% python3 -q
>>> import numpy as np
>>> np.set_printoptions(precision=3, suppress=True, linewidth=120, floatmode="fixed")
>>> def rnd(a):
...     return np.round(a, 3) + 0
... 
>>> feats = np.load("case10.npy")
>>> feats
array([[ 0,  0,  0],
       [ 2,  0,  1],
       [ 4, -1,  2]])
>>> B = np.array([[0, -3], [-6, -6], [5, 0]])
>>> np.vstack([feats, B.T]).shape
(5, 3)
>>> np.einsum("ij->j", feats)
array([ 6, -1,  3])
>>> np.linalg.matrix_rank(np.vstack([feats, B.T]))
np.int64(3)
>>> np.einsum("ik,kj->ij", feats, B)
array([[ 0,  0],
       [ 5, -6],
       [16, -6]])
>>> np.einsum("ij,ij->i", feats, feats)
array([ 0,  5, 21])
>>> s = 5 * 0.2 ** np.arange(7)
>>> rng = np.random.default_rng(9982)
>>> arr = rng.normal(size=(35, 7)) * rng.permutation(s)
>>> rnd(arr)
array([[  0.387,   0.000,   0.008,   0.621,  -0.001,  -6.016,  -0.042],
       [  0.112,   0.001,  -0.002,  -0.834,   0.000,   7.486,   0.024],
       [  0.104,   0.000,   0.012,   0.801,   0.000,   6.563,   0.019],
       [ -0.121,   0.000,  -0.007,  -0.623,   0.002,  -8.960,  -0.020],
       [ -0.128,   0.000,   0.002,  -2.854,  -0.001,   4.632,  -0.029],
       [ -0.305,   0.000,  -0.007,   0.524,   0.000,   1.620,   0.058],
       [ -0.092,   0.000,   0.003,  -0.598,   0.005,   0.409,  -0.050],
       [ -0.190,   0.000,   0.000,  -0.313,  -0.001,  -2.571,   0.054],
       [ -0.122,   0.000,   0.008,  -0.836,   0.004, -10.152,   0.021],
       [ -0.261,   0.000,   0.017,   0.881,   0.001,   2.533,  -0.017],
       [  0.067,   0.000,   0.003,  -2.127,  -0.002,  -0.640,   0.037],
       [  0.070,   0.000,   0.013,  -0.840,   0.001,   9.257,   0.056],
       [ -0.530,   0.000,  -0.002,  -0.123,   0.000,   3.193,   0.045],
       [ -0.203,  -0.001,  -0.005,   0.116,   0.000,  -7.968,   0.000],
       [ -0.021,   0.000,   0.009,   0.074,  -0.001,  -0.768,   0.019],
       [ -0.012,   0.000,   0.008,   2.092,   0.000,   0.128,  -0.037],
       [  0.115,   0.000,   0.012,  -1.032,  -0.001,  -4.429,   0.008],
       [ -0.044,   0.000,  -0.009,  -0.173,   0.000,  -5.048,   0.026],
       [  0.079,   0.000,  -0.002,  -0.339,   0.002,  -3.490,  -0.035],
       [  0.200,   0.000,   0.004,   1.715,   0.001,   5.667,  -0.027],
       [  0.022,   0.000,  -0.011,   0.080,   0.000,  -2.560,   0.011],
       [  0.180,   0.000,   0.003,   0.174,   0.003,  -7.774,  -0.058],
       [ -0.053,   0.000,   0.024,  -0.066,   0.000,  -0.153,   0.064],
       [  0.245,   0.000,   0.004,   1.475,   0.000,  -3.908,   0.038],
       [ -0.296,   0.001,  -0.002,  -0.020,  -0.002,  -1.156,   0.010],
       [  0.051,   0.000,  -0.006,  -0.868,   0.001,   1.244,  -0.003],
       [  0.123,   0.000,   0.002,  -0.585,   0.001,  -5.003,  -0.075],
       [ -0.021,   0.000,  -0.014,   0.270,   0.003,   0.977,  -0.035],
       [  0.433,   0.000,  -0.008,  -0.799,  -0.001,  -1.136,  -0.050],
       [ -0.251,   0.000,   0.007,   1.623,   0.000,   0.705,  -0.019],
       [ -0.062,   0.000,   0.004,   1.454,   0.001,   3.868,  -0.016],
       [ -0.318,   0.000,   0.010,   0.689,   0.001,  -0.431,   0.002],
       [  0.127,   0.000,   0.001,   0.152,   0.001,  -0.619,  -0.060],
       [ -0.008,   0.000,   0.000,  -1.209,   0.001,  -8.936,  -0.013],
       [  0.189,   0.000,  -0.010,  -0.378,  -0.001,   2.379,   0.046]])
>>> Xc = arr - arr.mean(axis=0)
>>> Uu, s, VT = np.linalg.svd(Xc, full_matrices=False)
>>> rnd(VT[0] * np.sign(VT[0, np.abs(VT[0]).argmax()]))
array([-0.003,  0.000,  0.000,  0.025,  0.000,  1.000,  0.002])
>>> (np.sign(Uu[:, 0]) == np.sign(Uu[0, 0])).astype(int)
array([1, 0, 0, 1, 0, 0, 0, 1, 1, 0, 0, 0, 0, 1, 0, 0, 1, 1, 1, 0, 1, 1, 0, 1, 1, 0, 1, 0, 1, 0, 0, 0, 0, 1, 0])
>>> G = arr.T @ arr
>>> rnd(np.diag(G))
array([  1.427,   0.000,   0.003,  37.121,   0.000, 819.685,   0.049])
>>> (arr @ arr.T).shape
(35, 35)
>>> rnd(np.trace(G)), rnd((arr ** 2).sum())
(np.float64(858.285), np.float64(858.285))
>>> labels = arr[:, 2] > np.median(arr[:, 2])
>>> r0 = arr[labels].mean(axis=0) - arr[~labels].mean(axis=0)
>>> ((arr - arr.mean(axis=0)) @ r0 > 0).astype(int)
array([0, 1, 1, 0, 1, 1, 1, 0, 0, 1, 0, 1, 1, 0, 1, 1, 0, 0, 0, 1, 0, 0, 1, 0, 0, 1, 0, 1, 0, 1, 1, 1, 1, 0, 1])
>>> rnd(r0)
array([0.050, 0.000, 0.013, 0.802, 0.000, 1.137, 0.002])
>>> np.argsort(-np.abs(r0).round(6), kind="stable")
array([5, 3, 0, 2, 6, 4, 1])
>>> Xc = arr - arr.mean(axis=0)
>>> evecs = np.linalg.svd(Xc)[2][:5]
>>> B = Xc - Xc @ evecs.T @ evecs
>>> rnd(np.cov(Xc @ evecs.T, rowvar=False))
array([[23.312,  0.000,  0.000,  0.000,  0.000],
       [ 0.000,  1.075,  0.000,  0.000,  0.000],
       [ 0.000,  0.000,  0.042,  0.000,  0.000],
       [ 0.000,  0.000,  0.000,  0.001,  0.000],
       [ 0.000,  0.000,  0.000,  0.000,  0.000]])
>>> rnd(np.diag(evecs.T @ evecs))
array([1.000, 0.000, 1.000, 1.000, 0.000, 1.000, 1.000])
>>> K = np.load("x.npy")
>>> K
array([[ 3.000,  0.000, -2.000,  4.000,  0.000,  2.000, -2.000, -4.000],
       [ 0.000, -1.000,  0.000,  0.000,  0.000,  0.000,  0.000,  0.000],
       [-2.000,  0.000,  0.000, -2.000,  0.000, -1.000,  1.000,  2.000],
       [ 4.000,  0.000, -2.000,  3.000,  0.000,  2.000, -2.000, -4.000],
       [ 0.000,  0.000,  0.000,  0.000, -1.000,  0.000,  0.000,  0.000],
       [ 2.000,  0.000, -1.000,  2.000,  0.000,  0.000, -1.000, -2.000],
       [-2.000,  0.000,  1.000, -2.000,  0.000, -1.000,  0.000,  2.000],
       [-4.000,  0.000,  2.000, -4.000,  0.000, -2.000,  2.000,  3.000]])
>>> np.abs(K).max()
np.float64(4.0)
>>> np.count_nonzero(K)
np.int64(35)
>>> K.sum(axis=1)
array([ 1.000, -1.000, -2.000,  1.000, -1.000,  0.000, -2.000, -3.000])
>>> rnd(np.linalg.norm(K))
np.float64(14.248)
>>> rnd(np.linalg.svd(K, compute_uv=False))
array([14.000,  1.000,  1.000,  1.000,  1.000,  1.000,  1.000,  1.000])
>>> np.zeros(8, 8)
Traceback (most recent call last):
  File "<python-input-40>", line 1, in <module>
    np.zeros(8, 8)
    ~~~~~~~~^^^^^^
TypeError: Cannot interpret '8' as a data type
>>> K.shape
(8, 8)
